$ ipython --no-banner

In [1]: import numpy as np

In [2]: np.set_printoptions(precision=3, suppress=True, linewidth=160)

In [3]: E = np.diag(5 * np.array([5, 2, 5, 2])) + np.array([[0, -2, 1, -1], [3, 0, -3, -3], [-2, -2, 1, 1], [-2, -1, 2, 2]])

In [4]: print(E)
[[25 -2  1 -1]
 [ 3 10 -3 -3]
 [-2 -2 26  1]
 [-2 -1  2 12]]

In [5]: O = E.astype(float).copy()

In [6]: for j in range(4):
   ...:     O[:, j] -= O[:, :j] @ (O[:, :j].T @ O[:, j])
   ...:     O[:, j] /= np.linalg.norm(O[:, j])
   ...: 

In [7]: print(np.round(O.T @ E, 3) + 0)
[[25.338 -0.553 -1.579 -2.368]
 [ 0.    10.426 -8.333 -4.154]
 [ 0.     0.    24.861  0.79 ]
 [ 0.     0.     0.    11.468]]

In [8]: out = np.array([[2, 3, 3], [1, 0, 1], [0, 0, 2], [1, 1, 2]])

In [9]: print(np.linalg.matrix_rank(np.vstack([E, out.T])))
4

In [10]: print(E @ out)
[[47 74 73]
 [13  6  7]
 [-5 -5 46]
 [ 7  6 21]]

In [11]: print(np.vstack([E, out.T]).shape)
(7, 4)

In [12]: print(np.linalg.matrix_rank(E @ out))
3

In [13]: print(np.einsum("ij,ij->i", E, E))
[631 127 685 153]

In [14]: print(np.poly(E))
[     1.    -73.   1887. -20165.  75314.]

In [15]: print(round(float(np.linalg.eigvals(E).sum().real), 3))
73.0

In [16]: print(round(np.linalg.det(E[::-1]), 3))
75314.0

In [17]: A = np.load("out5.npy")

In [18]: print(A)
[[ 0 -1  0 -2]
 [ 0 -1  0 -2]
 [ 2  0  3  3]
 [ 2  2 -2 -1]
 [-3  0 -1 -2]]

In [19]: x0 = np.array([-2, -3, 2, 0])

In [20]: rhs = A @ x0

In [21]: coef, lr = np.zeros(4), 1 / np.linalg.norm(A, 2) ** 2

In [22]: for i in range(60):
    ...:     coef -= lr * A.T @ (A @ coef - rhs)
    ...:     if i % 10 == 0: print(i, round(np.linalg.norm(A @ coef - rhs), 3))
    ...: 
0 9.495
10 0.503
20 0.315
30 0.268
40 0.23
50 0.198

In [23]: print(round(float(np.linalg.cond(A)), 3))
8.214

In [24]: print(coef)
[-2.028 -2.842  2.143 -0.088]

In [25]: out = A / np.sqrt((A ** 2).mean(axis=1, keepdims=True))

In [26]: print(np.linalg.norm(out, axis=1))
[2. 2. 2. 2. 2.]

In [27]: print(out[1])
[ 0.    -0.894  0.    -1.789]

In [28]: mat = np.load("data.npy")

In [29]: print(mat)
[[ 5 -2  1 -5  4]
 [ 3  2 -1  4 -4]
 [ 0 -1 -1  1 -4]
 [-3  4  4 -4 16]
 [ 3 -5  4 -2 16]]

In [30]: print(round(float(np.linalg.norm(mat[0] - mat[3])), 3))
15.937

In [31]: print(round(float(np.linalg.norm(mat, 1)), 3), np.round(np.linalg.norm(mat, np.inf), 3))
44.0 31.0

In [32]: print(round(float(np.linalg.norm(mat, "nuc")), 3))
43.735

In [33]: print(np.linalg.norm(mat, axis=0))
[ 7.211  7.071  5.916  7.874 23.664]

In [34]: print(np.linalg.norm(mat, axis=1))
[ 8.426  6.782  4.359 17.692 17.607]

In [35]: print(np.linalg.norm(mat, axis=1).argmax())
3

In [36]: U, s, vt = np.linalg.svd(mat)

In [37]: print(np.argmax(s[:-1] / (s[1:] + 1e-6)) + 1)
4

In [38]: print(s.round(3) + 0)
[25.129  9.014  5.171  4.421  0.   ]

In [39]: out = U[:, :4] @ np.diag(s[:4]) @ vt[:4]

In [40]: print(np.linalg.matrix_rank(mat, rtol=0.05))
4

In [41]: print(out.round(3) + 0)
[[ 5. -2.  1. -5.  4.]
 [ 3.  2. -1.  4. -4.]
 [ 0. -1. -1.  1. -4.]
 [-3.  4.  4. -4. 16.]
 [ 3. -5.  4. -2. 16.]]

In [42]: rng = np.random.default_rng(95)

In [43]: lab = rng.permutation(5)

In [44]: print(lab)
[2 3 1 0 4]

In [45]: out = mat[lab][:, lab]

In [46]: print(np.trace(out))
18

In [47]: u = np.array([0, 1])

In [48]: print(np.cross(mat[4, :3], mat[0, :3]))
[ 3 17 19]

In [49]: print(np.correlate(mat[4], mat[0], "full"))
[  12  -35   44  -39  103 -115   40  -42   80]

In [50]: print(np.polyval(u, mat[4]))
[1 1 1 1 1]

In [51]: W0 = np.load("mat.npy")

In [52]: print(W0)
[[ 2 -3  2]
 [-3  2 -3]
 [ 2 -3 -2]]

In [53]: u, v = W0[0], W0[1]

In [54]: print(u @ u)
17

In [55]: p = (u @ v) / (u @ u) * u

In [56]: print(np.linalg.matrix_rank(np.outer(u, v)))
1

In [57]: print(np.round((v - p) @ u, 3))
0.0

In [58]: x0 = np.array([-3, 3, 3, 2])

In [59]: rhs = A @ x0

In [60]: print(np.linalg.solve(A.T @ A, A.T @ rhs))
[-3.  3.  3.  2.]

In [61]: print(rhs)
[-7 -7  9 -8  2]

In [62]: rhs = rhs + 0.02 * rng.normal(size=5)

In [63]: print(rhs)
[-7.01  -6.972  9.017 -7.995  2.011]

In [64]: coef, *_ = np.linalg.lstsq(A, rhs)

In [65]: print([round(float(np.linalg.norm(np.linalg.solve(A.T @ A + lam * np.eye(4), A.T @ rhs))), 2) for lam in (0, 1, 10, 100)])
[5.58, 4.09, 2.25, 0.56]

In [66]: print(coef)
[-3.002  3.018  3.02   1.987]

In [67]: P = np.triu(np.array([[-4, 7, 0], [-4, 6, 8], [5, -8, 4]]), 1) + np.eye(3)

In [68]: out = P @ W0 @ np.linalg.inv(P)

In [69]: print(out)
[[  -19.   144. -1171.]
 [   13.  -113.   885.]
 [    2.   -17.   134.]]

In [70]: print(np.poly(out))
[  1.  -2. -26. -20.]

In [71]: print(np.round(np.linalg.det(out), 3))
20.0

In [72]: evals, evecs = np.linalg.eigh(W0)

In [73]: print(np.abs(evecs[:, -1]).round(6).argmax())
1

In [74]: print(np.linalg.eigvalsh(W0 + -1 * np.eye(3)))
[-4.637 -1.848  5.485]

In [75]: print(np.round(evecs.T @ W0 @ evecs, 3) + 0)
[[-3.637  0.     0.   ]
 [ 0.    -0.848  0.   ]
 [ 0.     0.     6.485]]

In [76]: print(np.unique(evals.round(6) + 0, return_counts=True)[1])
[1 1 1]

In [77]: print(np.round(evecs.T @ evecs, 3) + 0)
[[1. 0. 0.]
 [0. 1. 0.]
 [0. 0. 1.]]

In [78]: print(np.round(evals.sum(), 3), np.trace(W0))
2.0 2

In [79]: print(evals)
[-3.637 -0.848  6.485]

In [80]: print(np.abs(evecs[:, -1]))
[0.626 0.677 0.387]

In [81]: X = np.load("x.npy")

In [82]: print(X)
[[-1 -1 -1 -1]
 [-1 -2 -2 -2]
 [-1 -2 -3 -3]
 [-1 -2 -3 -4]]

In [83]: evals, evecs = np.linalg.eig(X)

In [84]: print(np.sort(np.linalg.eigvals(np.linalg.inv(X))))
[-3.532 -2.347 -1.    -0.121]

In [85]: print(evals)
[-8.291 -1.    -0.426 -0.283]

In [86]: print(np.round(X @ evecs[:, 0] - evals[0] * evecs[:, 0], 3) + 0)
[0. 0. 0. 0.]

In [87]: print(np.sort(np.linalg.eigvals(X @ X)))
[ 0.08   0.181  1.    68.738]

In [88]: print(np.sort(np.linalg.eigvals(X.T)))
[-8.291 -1.    -0.426 -0.283]

In [89]: evals, evecs = np.linalg.eigh(X)

In [90]: x0 = np.array([0, 2, 2, 2])

In [91]: print(round(float(x0 @ X @ x0 / (x0 @ x0)), 3), np.round(evals[0], 3), np.round(evals[-1], 3))
-7.667 -8.291 -0.283

In [92]: print(x0 @ X @ x0)
-92

In [93]: print(X @ X)
[[ 4  7  9 10]
 [ 7 13 17 19]
 [ 9 17 23 26]
 [10 19 26 30]]

In [94]: print((X + X.T) / 2)
[[-1. -1. -1. -1.]
 [-1. -2. -2. -2.]
 [-1. -2. -3. -3.]
 [-1. -2. -3. -4.]]

In [95]: print(np.allclose(X, X.T))
True

In [96]: print(np.linalg.matrix_power(X, 4))
[[ 246  462  622  707]
 [ 462  868 1169 1329]
 [ 622 1169 1575 1791]
 [ 707 1329 1791 2037]]

In [97]: P = A @ np.linalg.solve(A.T @ A, A.T)

In [98]: print(np.diag(P))
[0.5 0.5 1.  1.  1. ]

In [99]: print(np.allclose(P @ P, P))
True

In [100]: M = np.array([[0, 2, 2, 1, 2],
     ...:     [0, -2, -1, -2, 0],
     ...:     [0, 0, -2, 2, 0],
     ...:     [0, 0, 0, -1, 2],
     ...:     [0, 0, 0, 0, 2]])

In [101]: print(M)
[[ 0  2  2  1  2]
 [ 0 -2 -1 -2  0]
 [ 0  0 -2  2  0]
 [ 0  0  0 -1  2]
 [ 0  0  0  0  2]]

In [102]: out = E + rng.integers(-2, 3, (4, 2)) @ rng.integers(-2, 3, (2, 4))

In [103]: print(out)
[[26 -4  0 -3]
 [ 3 10 -3 -3]
 [ 1 -6 21 -3]
 [-1 -2  0 11]]

In [104]: print(np.round(np.linalg.svd(out - E, compute_uv=False), 3) + 0)
[9.025 1.244 0.    0.   ]
